$ python3 -q
>>> import numpy as np
>>> import numpy.linalg as la
>>> np.set_printoptions(precision=3, suppress=True, linewidth=140, floatmode="fixed")
>>> F = np.load("data.npy")
>>> F
array([[-5.179, 14.800,  4.815],
       [-4.720, 14.991,  4.257],
       [-4.477, 14.063,  3.024],
       [-6.503, 16.436,  4.104],
       [-5.367, 14.262,  5.767],
       [-5.486, 14.451,  4.782],
       [-5.025, 18.202,  3.469],
       [-4.320, 14.481,  4.419],
       [-4.732, 14.420,  5.243],
       [-4.336, 14.304,  5.510],
       [-4.539, 15.221,  6.011],
       [-5.707, 15.205,  5.066],
       [-3.264, 16.992,  3.960],
       [-4.647, 14.635,  5.618],
       [-6.160, 16.569,  6.355],
       [-7.208, 14.767,  4.264],
       [-4.697, 14.430,  5.526],
       [-5.144, 14.152,  5.485],
       [-5.202, 15.063,  6.376],
       [-4.481, 15.491,  3.771]])
>>> cen = F - F.mean(axis=0)
>>> left, sv, Vh = la.svd(cen, full_matrices=False)
>>> np.round(cen.mean(axis=0), 3) + 0
array([0.000, 0.000, 0.000])
>>> print(sv ** 2 / (sv ** 2).sum())
[0.482 0.299 0.219]
>>> (np.sign(left[:, 0]) == np.sign(left[0, 0])).astype(int)
array([1, 0, 0, 0, 1, 1, 0, 1, 1, 1, 1, 1, 0, 1, 0, 1, 1, 1, 1, 0])
>>> np.abs(left[:, 0]).argmax()
np.int64(6)
>>> Vh[0] * np.sign(Vh[0, np.abs(Vh[0]).argmax()])
array([ 0.039,  0.840, -0.542])
>>> print(sv)
[5.130 4.040 3.462]
>>> np.searchsorted(np.cumsum(sv ** 2) / (sv ** 2).sum(), 0.9) + 1
np.int64(3)
>>> z = F[:, 2] > np.median(F[:, 2])
>>> f = F[z].mean(axis=0) - F[~z].mean(axis=0)
>>> (((F - F.mean(axis=0)) @ f > 0) == z).mean()
np.float64(0.9)
>>> ((F - F.mean(axis=0)) @ f > 0).astype(int)
array([1, 0, 0, 0, 1, 1, 0, 0, 1, 1, 1, 1, 0, 1, 1, 0, 1, 1, 1, 0])
>>> G = F.T @ F
>>> print(la.matrix_rank(G))
3
>>> print(la.eigvalsh(G)[::-1])
[5598.292   22.655   12.627]
>>> print(np.diag(G))
[ 526.424 4611.216  495.934]
>>> np.allclose(G, G.T)
True
>>> basis = F[[5, 6]].astype(float)
>>> for _ in range(5):
...     z = la.norm(F[:, None] - basis, axis=-1).argmin(axis=1)
...     basis = np.array([F[z == j].mean(axis=0) for j in range(2)])
... 
>>> z
array([0, 0, 0, 0, 0, 0, 1, 0, 0, 0, 0, 0, 1, 0, 0, 0, 0, 0, 0, 0])
>>> basis
array([[-5.161, 14.874,  5.022],
       [-4.144, 17.597,  3.715]])
>>> np.bincount(z)
array([18,  2])
>>> np.abs(basis[1] - basis[0]).argmax()
np.int64(1)
>>> basis[1] - basis[0]
array([ 1.017,  2.723, -1.307])
>>> mat = np.loadtxt("block11.csv", delimiter=",")
>>> mat
array([[ 0.232, -0.597, -0.768],
       [-0.597,  0.536, -0.597],
       [-0.768, -0.597,  0.232]])
>>> # symmetric
>>> vals, evecs = la.eig(mat)
>>> np.sort(la.eigvals(mat.T))
array([-1.000,  1.000,  1.000])
>>> np.round(mat @ evecs[:, 0] - vals[0] * evecs[:, 0], 3) + 0
array([0.000, 0.000, 0.000])
>>> vals
array([ 1.000, -1.000,  1.000])
>>> Y = la.inv(mat)
>>> np.round(mat @ Y, 3) + 0
array([[1.000, 0.000, 0.000],
       [0.000, 1.000, 0.000],
       [0.000, 0.000, 1.000]])
>>> round(float(la.slogdet(mat)[0]), 3)
-1.0
>>> la.inv(Y)
array([[ 0.232, -0.597, -0.768],
       [-0.597,  0.536, -0.597],
       [-0.768, -0.597,  0.232]])
>>> [round(float(la.det(mat[:i, :i])), 2) + 0 for i in range(1, 4)]
[0.23, -0.23, -1.0]
>>> round(float(la.eigvalsh(mat).min()), 3)
-1.0
>>> t3 = np.stack([mat, -1 * mat, mat[::-1]])
>>> t3.shape
(3, 3, 3)
>>> la.norm(t3, axis=(1, 2))
array([1.732, 1.732, 1.732])
>>> (t3 @ mat.T).shape
(3, 3, 3)
>>> la.det(t3)
array([-1.000,  1.000,  1.000])
>>> f, g = mat[1], mat[0]
>>> round(f @ f, 3)
np.float64(1.0)
>>> p = (f @ g) / (f @ f) * f
>>> print(np.round(la.norm(f + g) ** 2 + la.norm(f - g) ** 2, 3))
4.0
>>> np.outer(f, g)
array([[-0.139,  0.357,  0.458],
       [ 0.124, -0.320, -0.411],
       [-0.139,  0.357,  0.458]])
>>> np.round((g - p) @ f, 3)
np.float64(0.0)
>>> J = np.load("layer9.npy")
>>> J
array([[0.500, 0.500, 0.000, 0.000],
       [0.500, 0.500, 0.000, 0.000],
       [0.000, 0.333, 0.667, 0.000],
       [0.000, 0.000, 0.500, 0.500]])
>>> # row 1 repeats row 0
>>> print(np.allclose(mat @ mat.T, mat.T @ mat))
True
>>> np.allclose(mat, mat.T)
True
>>> (mat - mat.T) / 2
array([[0.000, 0.000, 0.000],
       [0.000, 0.000, 0.000],
       [0.000, 0.000, 0.000]])
>>> np.unique(J.round(6), axis=0).shape
(3, 4)
>>> np.allclose(J[:-1].T @ la.lstsq(J[:-1].T, J[-1])[0], J[-1])
False
>>> try:
...     la.inv(J)
... except la.LinAlgError as e:
...     print(e)
... 
Singular matrix
>>> np.abs(np.diag(la.qr(J)[1])) > 1e-9
array([ True,  True,  True, False])
>>> print(np.round(J @ la.pinv(J) @ J, 3) + 0)
[[0.500 0.500 0.000 0.000]
 [0.500 0.500 0.000 0.000]
 [0.000 0.333 0.667 0.000]
 [0.000 0.000 0.500 0.500]]
>>> np.round(np.trace(la.pinv(J) @ J), 3)
np.float64(3.0)
>>> print(la.cond(J) > 100)
True
>>> print([round(float(x), 3) for x in la.svd(J, compute_uv=False)[:3]])
[1.066, 0.871, 0.402]
>>> theta = np.radians(30)
>>> r_ = np.eye(4)
>>> r_[2, 2] = r_[3, 3] = np.cos(theta)
>>> r_[2, 3], r_[3, 2] = -np.sin(theta), np.sin(theta)
>>> r_
array([[ 1.000,  0.000,  0.000,  0.000],
       [ 0.000,  1.000,  0.000,  0.000],
       [ 0.000,  0.000,  0.866, -0.500],
       [ 0.000,  0.000,  0.500,  0.866]])
>>> Y = J @ r_.T
>>> np.allclose(J @ J.T, Y @ Y.T)
True
>>> Y
array([[0.500, 0.500, 0.000, 0.000],
       [0.500, 0.500, 0.000, 0.000],
       [0.000, 0.333, 0.578, 0.333],
       [0.000, 0.000, 0.183, 0.683]])
>>> la.svd(J, compute_uv=False), la.svd(Y, compute_uv=False)
(array([1.066, 0.871, 0.402, 0.000]), array([1.066, 0.871, 0.402, 0.000]))
